% ipython --no-banner

In [1]: import numpy as np

In [2]: from numpy import linalg as LA

In [3]: np.set_printoptions(precision=1, suppress=True, linewidth=120)

In [4]: def rd(a):
   ...:     return np.round(a, 1) + 0
   ...: 

In [5]: K = np.load("arr.npy")

In [6]: K
Out[6]: 
array([[1, 4, 3],
       [1, 1, 0],
       [0, 0, 0],
       [0, 0, 0],
       [1, 0, 0],
       [1, 3, 3],
       [0, 1, 0],
       [1, 0, 0],
       [0, 1, 0],
       [1, 4, 3],
       [1, 3, 3],
       [1, 0, 0],
       [0, 0, 0],
       [0, 0, 0],
       [0, 1, 0],
       [0, 0, 0],
       [0, 0, 0]])

In [7]: # rows 2 and 3 are equal

In [8]: d = LA.norm(K[:, None] - K[None], axis=-1)

In [9]: (d + 1e9 * np.eye(17)).round(6).argmin(axis=1)
Out[9]: array([ 9,  4,  3,  2,  7, 10,  8,  4,  6,  0,  5,  4,  2,  2,  6,  2,  2])

In [10]: np.flatnonzero(d[8] < d.mean() / 2)
Out[10]: array([ 1,  2,  3,  6,  8, 12, 13, 14, 15, 16])

In [11]: rd(d[8])
Out[11]: array([4.4, 1. , 1. , 1. , 1.4, 3.7, 0. , 1.4, 0. , 4.4, 3.7, 1.4, 1. , 1. , 0. , 1. , 1. ])

In [12]: rd(LA.norm(K - K.mean(axis=0), axis=1))
Out[12]: array([3.8, 0.9, 1.4, 1.4, 1.4, 3.1, 0.9, 1.4, 0.9, 3.8, 3.1, 1.4, 1.4, 1.4, 0.9, 1.4, 1.4])

In [13]: d.mean(axis=1).argmax()
Out[13]: np.int64(0)

In [14]: x = np.array([2, -1, -1])

In [15]: h1 = np.maximum(K @ x, 0)

In [16]: K * (h1 > 1e-9)[:, None]
Out[16]: 
array([[0, 0, 0],
       [1, 1, 0],
       [0, 0, 0],
       [0, 0, 0],
       [1, 0, 0],
       [0, 0, 0],
       [0, 0, 0],
       [1, 0, 0],
       [0, 0, 0],
       [0, 0, 0],
       [0, 0, 0],
       [1, 0, 0],
       [0, 0, 0],
       [0, 0, 0],
       [0, 0, 0],
       [0, 0, 0],
       [0, 0, 0]])

In [17]: np.maximum(K @ x, 0) - np.maximum(-K @ x, 0)
Out[17]: array([-5,  1,  0,  0,  2, -4, -1,  2, -1, -5, -4,  2,  0,  0, -1,  0,  0])

In [18]: np.flatnonzero(h1 > 1e-9)
Out[18]: array([ 1,  4,  7, 11])

In [19]: np.maximum(K @ (3 * x), 0)
Out[19]: array([0, 3, 0, 0, 6, 0, 0, 6, 0, 0, 0, 6, 0, 0, 0, 0, 0])

In [20]: gram = np.cov(K, rowvar=False)

In [21]: np.argsort(-K.std(axis=0).round(6), kind="stable")
Out[21]: array([1, 2, 0])

In [22]: rd(np.polyfit(K[:, 2], K[:, 1], 1))
Out[22]: array([1.1, 0.3])

In [23]: rd(K.std(axis=0))
Out[23]: array([0.5, 1.4, 1.3])

In [24]: np.median(K, axis=0)
Out[24]: array([0., 0., 0.])

In [25]: rd(np.corrcoef(K[:, 2], K[:, 1])[0, 1])
Out[25]: np.float64(0.9)

In [26]: x = np.array([2, 3, -3])

In [27]: y = K @ x

In [28]: coef, lr = np.zeros(3), 1 / LA.norm(K, 2) ** 2

In [29]: for i in range(10):
    ...:     coef -= lr * K.T @ (K @ coef - y)
    ...:     if i % 2 == 0: print(i, round(LA.norm(K @ coef - y), 1))
    ...: 
0 6.9
2 6.5
4 6.2
6 5.9
8 5.5

In [30]: rd(coef)
Out[30]: array([ 0.8,  1.1, -0.2])

In [31]: cen = (K - K.mean(axis=0)) / K.std(axis=0)

In [32]: rd(cen.std(axis=0))
Out[32]: array([1., 1., 1.])

In [33]: coef = LA.lstsq(np.delete(cen, 0, axis=1), cen[:, 0])[0]

In [34]: np.abs(coef).argmax()
Out[34]: np.int64(1)

In [35]: rd(1 - np.var(cen[:, 0] - np.delete(cen, 0, axis=1) @ coef))
Out[35]: np.float64(0.3)

In [36]: F = np.load("block16.npy")

In [37]: F
Out[37]: 
array([[ 8., 15.,  0., 12., 15.,  0.],
       [15., 24.,  0., 20., 25.,  0.],
       [ 0.,  0., -1.,  0.,  0.,  0.],
       [12., 20.,  0., 15., 20.,  0.],
       [15., 25.,  0., 20., 24.,  0.],
       [ 0.,  0.,  0.,  0.,  0., -1.]])

In [38]: evals, vecs = LA.eigh(F)

In [39]: x = np.array([-4, 2, 4, -1, 1, 0])

In [40]: rd(vecs * np.abs(evals) @ vecs.T)
Out[40]: 
array([[ 9.8, 14.6,  0. , 11.7, 14.6,  0. ],
       [14.6, 25.3,  0. , 19.5, 24.3,  0. ],
       [ 0. ,  0. ,  1. ,  0. ,  0. ,  0. ],
       [11.7, 19.5,  0. , 16.6, 19.5,  0. ],
       [14.6, 24.3,  0. , 19.5, 25.3,  0. ],
       [ 0. ,  0. ,  0. ,  0. ,  0. ,  1. ]])

In [41]: np.abs(F).sum(axis=1).max(), rd(np.abs(evals).max())
Out[41]: (np.float64(84.0), np.float64(74.0))

In [42]: x @ F @ x
Out[42]: np.float64(-37.0)

In [43]: rd(LA.eigvalsh(F[1:, 1:]))
Out[43]: array([-1., -1., -1., -1., 65.])

In [44]: (np.sign(vecs[:, -1].round(6)) == np.sign(vecs[0, -1].round(6))).astype(int)
Out[44]: array([1, 1, 0, 1, 1, 0])
